In [1]: import numpy as np

In [2]: np.set_printoptions(precision=2, suppress=True, linewidth=120, sign=" ")

In [3]: def tidy(a):
   ...:     return np.round(a, 2) + 0
   ...: 

In [4]: m1 = np.load("m.npy")

In [5]: tidy(m1)
Out[5]: 
array([[ 1.19, -0.34,  0.64,  0.13],
       [-0.34,  1.72,  0.01, -0.29],
       [ 0.64,  0.01,  0.98, -0.77],
       [ 0.13, -0.29, -0.77,  1.1 ]])

In [6]: # symmetric

In [7]: ev, V = np.linalg.eigh(m1)

In [8]: x0 = np.array([-2, -1, 1, -3])

In [9]: tidy(np.abs(m1).sum(axis=1).max()), tidy(np.abs(ev).max())
Out[9]: (np.float64(2.4), np.float64(2.0))

In [10]: tidy(np.linalg.eigvalsh(m1[1:, 1:]))
Out[10]: array([ 0.25,  1.56,  2.  ])

In [11]: tidy(x0 @ m1 @ x0 / (x0 @ x0)), tidy(ev[0]), tidy(ev[-1])
Out[11]: (np.float64(1.19), np.float64(0.0), np.float64(2.0))

In [12]: tidy(V * np.maximum(ev, 0) @ V.T)
Out[12]: 
array([[ 1.19, -0.34,  0.64,  0.13],
       [-0.34,  1.72,  0.01, -0.29],
       [ 0.64,  0.01,  0.98, -0.77],
       [ 0.13, -0.29, -0.77,  1.1 ]])

In [13]: tidy(np.sort(np.abs(np.linalg.eigvals(m1))))
Out[13]: array([ 0.,  1.,  2.,  2.])

In [14]: np.trace(m1)
Out[14]: np.float64(5.0)

In [15]: np.allclose(m1 @ m1.T, m1.T @ m1)
Out[15]: True

In [16]: tidy(np.abs(np.linalg.eigvals(m1)).max())
Out[16]: np.float64(2.0)

In [17]: np.abs(np.diag(np.linalg.qr(m1)[1])) > 1e-9
Out[17]: array([ True,  True,  True, False])

In [18]: np.allclose(m1[:-1].T @ np.linalg.lstsq(m1[:-1].T, m1[-1])[0], m1[-1])
Out[18]: True

In [19]: ev, V = np.linalg.eigvalsh(m1)
---------------------------------------------------------------------------
ValueError                                Traceback (most recent call last)
Cell In[19], line 1
----> 1 ev, V = np.linalg.eigvalsh(m1)

ValueError: too many values to unpack (expected 2)

In [20]: ev, V = np.linalg.eigh(m1)

In [21]: tidy(V.T @ V)
Out[21]: 
array([[ 1.,  0.,  0.,  0.],
       [ 0.,  1.,  0.,  0.],
       [ 0.,  0.,  1.,  0.],
       [ 0.,  0.,  0.,  1.]])

In [22]: f, r1 = m1[0], m1[2]

In [23]: tidy(f @ r1)
Out[23]: np.float64(1.29)

In [24]: p = (f @ r1) / (f @ f) * f

In [25]: tidy(np.outer(f, r1))
Out[25]: 
array([[ 0.76,  0.01,  1.17, -0.92],
       [-0.22,  0.  , -0.34,  0.26],
       [ 0.41,  0.01,  0.63, -0.49],
       [ 0.08,  0.  ,  0.12, -0.1 ]])

In [26]: tidy(p)
Out[26]: array([ 0.78, -0.23,  0.42,  0.08])

In [27]: tidy((r1 - p) @ f)
Out[27]: np.float64(0.0)

In [28]: tidy(r1 - p)
Out[28]: array([-0.15,  0.24,  0.57, -0.85])

In [29]: X = np.array([[-2.0, 1.0, 1.0], [1.0, -2.0, 1.0], [1.0, 1.0, -2.0]])

In [30]: X
Out[30]: 
array([[-2.,  1.,  1.],
       [ 1., -2.,  1.],
       [ 1.,  1., -2.]])

In [31]: # symmetric

In [32]: th = np.radians(163)

In [33]: R = np.eye(3)

In [34]: R[1, 1] = R[2, 2] = np.cos(th)

In [35]: R[1, 2], R[2, 1] = -np.sin(th), np.sin(th)

In [36]: tidy(R)
Out[36]: 
array([[ 1.  ,  0.  ,  0.  ],
       [ 0.  , -0.96, -0.29],
       [ 0.  ,  0.29, -0.96]])

In [37]: Y = X @ R.T

In [38]: tidy(Y)
Out[38]: 
array([[-2.  , -1.25, -0.66],
       [ 1.  ,  1.62, -1.54],
       [ 1.  , -0.37,  2.2 ]])

In [39]: tidy(np.linalg.svd(X, compute_uv=False)), tidy(np.linalg.svd(Y, compute_uv=False))
Out[39]: (array([ 3.,  3.,  0.]), array([ 3.,  3.,  0.]))

In [40]: tidy(np.linalg.det(R)), tidy(np.trace(R))
Out[40]: (np.float64(1.0), np.float64(-0.91))

In [41]: tidy(np.linalg.norm(Y, 2) / np.linalg.norm(Y))
Out[41]: np.float64(0.71)

In [42]: np.linalg.matrix_rank(Y, rtol=0.1)
Out[42]: np.int64(2)

In [43]: Y = X / np.sqrt((X ** 2).mean(axis=1, keepdims=True))

In [44]: np.linalg.matrix_rank(X - X.mean(axis=1, keepdims=True))
Out[44]: np.int64(2)

In [45]: X - X.mean(axis=1, keepdims=True)
Out[45]: 
array([[-2.,  1.,  1.],
       [ 1., -2.,  1.],
       [ 1.,  1., -2.]])

In [46]: tidy(Y[1])
Out[46]: array([ 0.71, -1.41,  0.71])

In [47]: W0 = np.load("w.npy")

In [48]: W0
Out[48]: 
array([[-13.35,   4.81,  -0.05,   1.41],
       [-14.25,  -3.06,  -0.16,   0.1 ],
       [-14.29,   4.19,   0.19,   0.33],
       [ 24.89,   4.38,  -0.1 ,   0.07],
       [  7.89,  -2.93,  -0.04,   1.42],
       [ 22.52,  -3.51,  -0.23,  -0.22],
       [-20.88,   6.01,   0.07,   1.31],
       [-19.93,   5.27,   0.17,  -0.51],
       [ 21.33,  -8.18,   0.1 ,   0.61],
       [  5.14,   0.42,   0.17,   1.  ],
       [ 14.81,   0.24,   0.18,   0.72],
       [-28.92,  -6.19,   0.03,   0.01],
       [  5.99,  -2.45,  -0.06,   1.69],
       [-23.6 ,   1.44,   0.09,   0.01],
       [-22.91,   0.49,  -0.34,   0.47],
       [  8.25,   4.36,   0.02,  -0.64],
       [ 24.73,   2.41,   0.12,  -0.33],
       [ -2.32,   3.96,   0.18,   0.62],
       [ -2.16,  -0.06,  -0.09,   0.32],
       [-36.87,   3.1 ,   0.  ,  -0.83],
       [ 18.29,  -4.6 ,  -0.11,  -0.46],
       [ -2.84,  -1.31,  -0.26,   0.31],
       [ 18.52,   3.11,  -0.2 ,   1.26],
       [  6.83,  -2.28,   0.15,  -0.43],
       [-18.5 ,   4.63,  -0.06,   1.16],
       [  3.55,   3.2 ,   0.24,  -0.62],
       [ -8.38,   1.86,   0.1 ,   0.52],
       [-21.75,  11.92,  -0.21,  -0.36]])

In [49]: D = np.linalg.norm(W0[:, None] - W0[None], axis=-1)

In [50]: np.linalg.matrix_rank(D ** 2)
Out[50]: np.int64(6)

In [51]: D.mean(axis=1).argmax()
Out[51]: np.int64(19)

In [52]: D[8].round(6).argsort(kind="stable")[:4]
Out[52]: array([  8,  20,   5,  10])
